% python3 -q
>>> import numpy as np
>>> np.set_printoptions(precision=2, suppress=True, linewidth=120)
>>> rng = np.random.default_rng(803)
>>> t = rng.uniform(0, 2 * np.pi, 11)
>>> q, _ = np.linalg.qr(np.array([[0.5, -0.6], [1.0, -0.2], [2.2, -1.3]]))
>>> m1 = 3 * np.c_[np.cos(t), np.sin(t)] @ q.T
>>> print(m1)
[[ 0.02  1.78  2.42]
 [ 0.51  1.32  2.65]
 [ 1.72 -0.41  2.42]
 [-1.67  2.46  0.42]
 [-1.45  2.49  0.84]
 [ 1.83 -2.38 -0.03]
 [ 1.61 -0.19  2.52]
 [ 0.06  1.75  2.44]
 [ 1.14  0.57  2.72]
 [-0.67  2.25  1.87]
 [-2.02  1.21 -1.86]]
>>> rk = np.linalg.matrix_rank(m1)
>>> print(rk)
2
>>> null = np.linalg.svd(m1)[2][rk:].T
>>> print([int(np.linalg.matrix_rank(m1[:, :j + 1])) for j in range(3)])
[1, 2, 2]
>>> print(np.round(m1 @ null, 2) + 0)
[[0.]
 [0.]
 [0.]
 [0.]
 [0.]
 [0.]
 [0.]
 [0.]
 [0.]
 [0.]
 [0.]]
>>> print(np.linalg.matrix_rank(m1.T @ m1), np.linalg.matrix_rank(m1 @ m1.T))
2 2
>>> print([int(np.linalg.matrix_rank(np.delete(m1, i, axis=0))) for i in range(11)])
[2, 2, 2, 2, 2, 2, 2, 2, 2, 2, 2]
>>> gram = np.cov(m1, rowvar=False)
>>> print(np.argwhere(np.triu(np.abs(np.corrcoef(m1.T)) > 0.8, 1)))
[]
>>> print(np.argsort(-m1.std(axis=0).round(6), kind="stable"))
[1 2 0]
>>> print(gram)
[[ 1.98 -1.66  1.18]
 [-1.66  2.22  0.11]
 [ 1.18  0.11  2.18]]
>>> print(round(float(np.corrcoef(m1[:, 2], m1[:, 0])[0, 1]), 2))
0.57
>>> print(np.corrcoef(m1.T))
[[ 1.   -0.79  0.57]
 [-0.79  1.    0.05]
 [ 0.57  0.05  1.  ]]
>>> rk = np.linalg.matrix_rank(gram)
>>> print(rk)
2
>>> null = np.linalg.svd(gram)[2][rk:].T
>>> print([int(np.linalg.matrix_rank(np.delete(gram, i, axis=0))) for i in range(3)])
[2, 2, 2]
>>> print(np.round(gram @ null, 2) + 0)
[[0.]
 [0.]
 [0.]]
>>> print(null.shape)
(3, 1)
>>> K = np.load("out12.npy")
>>> print(K)
[[-5 -5 -1]
 [ 0  5  0]
 [ 0  5  0]]
>>> Xc = m1 - m1.mean(axis=0)
>>> left, sv, Vt = np.linalg.svd(Xc, full_matrices=False)
>>> print(round((sv ** 2).sum() ** 2 / (sv ** 4).sum(), 2))
1.86
>>> print(np.linalg.matrix_rank(Xc))
2
>>> print((np.sign(left[:, 0]) == np.sign(left[0, 0])).astype(int))
[1 0 0 1 1 0 0 1 0 1 1]
>>> print(np.round(sv ** 2 / (sv ** 2).sum(), 2) + 0)
[0.64 0.36 0.  ]
>>> print(np.round(Xc.mean(axis=0), 2) + 0)
[0. 0. 0.]
>>> print(Vt[0] * np.sign(Vt[0, np.abs(Vt[0]).argmax()]))
[ 0.7 -0.6  0.4]
>>> print(np.abs(left[:, 0]).argmax())
10
>>> left, sv, Vt = np.linalg.svd(K)
>>> print(np.argmax(sv[:-1] / (sv[1:] + 1e-6)) + 1)
2
>>> print(sv.round(2) + 0)
[9.27 3.89 0.  ]
>>> out = left[:, :2] @ np.diag(sv[:2]) @ Vt[:2]
>>> print(out.round(2) + 0)
[[-5. -5. -1.]
 [ 0.  5.  0.]
 [ 0.  5.  0.]]
>>> out = np.array([[3, 0], [2, -2]])
>>> M = np.tile(out, (2, 2))
>>> print(M)
[[ 3  0  3  0]
 [ 2 -2  2 -2]
 [ 3  0  3  0]
 [ 2 -2  2 -2]]
>>> t = np.radians(141)
>>> R = np.eye(4)
>>> R[3, 3] = R[1, 1] = np.cos(t)
>>> R[3, 1], R[1, 3] = -np.sin(t), np.sin(t)
>>> print(R)
[[ 1.    0.    0.    0.  ]
 [ 0.   -0.78  0.    0.63]
 [ 0.    0.    1.    0.  ]
 [ 0.   -0.63  0.   -0.78]]
>>> out = M @ R.T
>>> print(np.round(np.linalg.svd(M, compute_uv=False), 2) + 0, np.round(np.linalg.svd(out, compute_uv=False), 2) + 0)
[7.62 3.15 0.   0.  ] [7.62 3.15 0.   0.  ]
>>> print(round(np.linalg.det(R), 2), round(np.trace(R), 2))
1.0 0.45
>>> print(np.allclose(np.linalg.norm(M, axis=1), np.linalg.norm(out, axis=1)))
True
>>> rk = np.linalg.matrix_rank(M)
>>> print(rk)
2
>>> null = np.linalg.svd(M)[2][rk:].T
>>> print(np.linalg.matrix_rank(M.T @ M), np.linalg.matrix_rank(M @ M.T))
2 2
>>> print(np.round(M @ null, 2) + 0)
[[0. 0.]
 [0. 0.]
 [0. 0.]
 [0. 0.]]
>>> print(null.shape)
(4, 2)
>>> A = np.array([[1, 3, 3, 2], [-3, 1, 2, 2], [-2, 1, -3, 2], [-1, -1, -3, 0]])
>>> print(A)
[[ 1  3  3  2]
 [-3  1  2  2]
 [-2  1 -3  2]
 [-1 -1 -3  0]]
>>> idx = rng.permutation(4)
>>> print(idx)
[2 1 3 0]
>>> out = A[idx][:, idx]
>>> print(round(float(np.linalg.det(out)), 2), round(float(np.linalg.det(A[idx])), 2))
-10.0 -10.0
>>> print(np.trace(out))
-1
>>> print(out)
[[-3  1  2 -2]
 [ 2  1  2 -3]
 [-3 -1  0 -1]
 [ 3  3  2  1]]
>>> print(np.sort(np.abs(np.linalg.eigvals(out))))
[0.2  2.4  4.59 4.59]
>>> cent = m1[[10, 7]].astype(float)
>>> for _ in range(6):
...     idx = np.linalg.norm(m1[:, None] - cent, axis=-1).argmin(axis=1)
...     cent = np.array([m1[idx == j].mean(axis=0) for j in range(2)])
... 
>>> print(idx)
[1 1 1 0 0 1 1 1 1 1 0]
>>> print(np.abs(cent[1] - cent[0]).argmax())
0
>>> print(cent)
[[-1.71  2.05 -0.2 ]
 [ 0.78  0.59  2.12]]
>>> hat = np.triu(np.array([[-1, 0, 1, -2], [2, 3, 0, -2], [3, 0, 0, 3], [1, -3, -1, -2]]), 1) + np.eye(4)
>>> out = hat @ A @ np.linalg.inv(hat)
>>> print(round(np.linalg.det(out), 2))
-10.0
>>> print(hat @ A - A @ hat)
[[  0.   3.   2.   1.]
 [  2.   2.   9. -10.]
 [ -3.  -3.  -7.   7.]
 [  0.   0.   1.   5.]]
>>> print(np.poly(out))
[  1.   1.  18.  47. -10.]
>>> print(round(float(np.linalg.det(A.T)), 2))
-10.0
>>> print(np.einsum("ii->", A))
-1
>>> left, sv, Vt = np.linalg.svd(M)
>>> evecs = Vt[:(sv > 1e-8).sum()]
>>> vec = M[2] + 3 * M[3] + rng.integers(2) * np.eye(4)[2]
>>> print(vec)
[ 9. -6. 10. -6.]
>>> print(np.diag(evecs.T @ evecs))
[0.5 0.5 0.5 0.5]
>>> F = np.load("x.npy")
>>> print(F)
[[ 0.04  0.01 -4.45]
 [-4.33  2.44  0.19]
 [ 1.86  3.68 -0.26]]
>>> hat = np.triu(np.array([[7, 0, 2], [-6, -5, 4], [-2, -1, 9]]), 1) + np.eye(3)
>>> out = hat @ F @ np.linalg.inv(hat)
>>> print(hat @ F - F @ hat)
[[  3.71   7.36  -0.62]
 [  7.43  14.71  -2.12]
 [  0.     0.   -18.42]]
>>> print(np.round(np.linalg.det(out), 2))
91.12
>>> vec = np.array([-1, 0, -2])
>>> y = F @ vec
>>> c, lr = np.zeros(3), 1 / np.linalg.norm(F, 2) ** 2
>>> for i in range(30):
...     c -= lr * F.T @ (F @ c - y)
...     if i % 10 == 0: print(i, round(np.linalg.norm(F @ c - y), 2))
... 
0 2.32
10 0.0
20 0.0
>>> print(round(float(np.linalg.cond(F)), 2))
1.23
>>> print(c.round(2) + 0)
[-1.  0. -2.]
>>> vec = np.array([-1, -3, 1])
>>> print(np.einsum("ij,j->i", F, vec))
[ -4.52  -2.79 -13.15]
>>> print(np.linalg.norm(F @ vec) <= np.linalg.norm(F, 2) * np.linalg.norm(vec) + 1e-9)
True
>>> print(F @ (2 * vec))
[ -9.03  -5.59 -26.29]
>>> print(F @ vec)
[ -4.52  -2.79 -13.15]
>>> print((F * vec).sum(axis=1))
[ -4.52  -2.79 -13.15]
>>> print(np.sign((F @ vec).round(6)))
[-1. -1. -1.]
>>> print(F @ np.eye(3)[2])
[-4.45  0.19 -0.26]
>>> u, v = F[1], F[0]
>>> print(round(float(u @ v), 2))
-0.96
>>> pr = (u @ v) / (u @ u) * u
>>> print(np.linalg.matrix_rank(np.outer(u, v)))
1
>>> print((v - pr) @ u)
0.0
>>> print(pr)
[ 0.17 -0.09 -0.01]
>>> data = np.array([[12, 11, 13], [11, 16, 3], [13, 3, 16]])
>>> print(np.trace(data))
44
>>> print(np.linalg.matrix_power(data, 2))
[[434 347 397]
 [347 386 239]
 [397 239 434]]
>>> print((data + data.T) / 2)
[[12. 11. 13.]
 [11. 16.  3.]
 [13.  3. 16.]]
>>> print(round(float(np.linalg.det(data)), 2))
-818.0
>>> ev, evecs = np.linalg.eig(data)
>>> print(np.round(data @ evecs[:, 0] - ev[0] * evecs[:, 0], 2) + 0)
[0. 0. 0.]
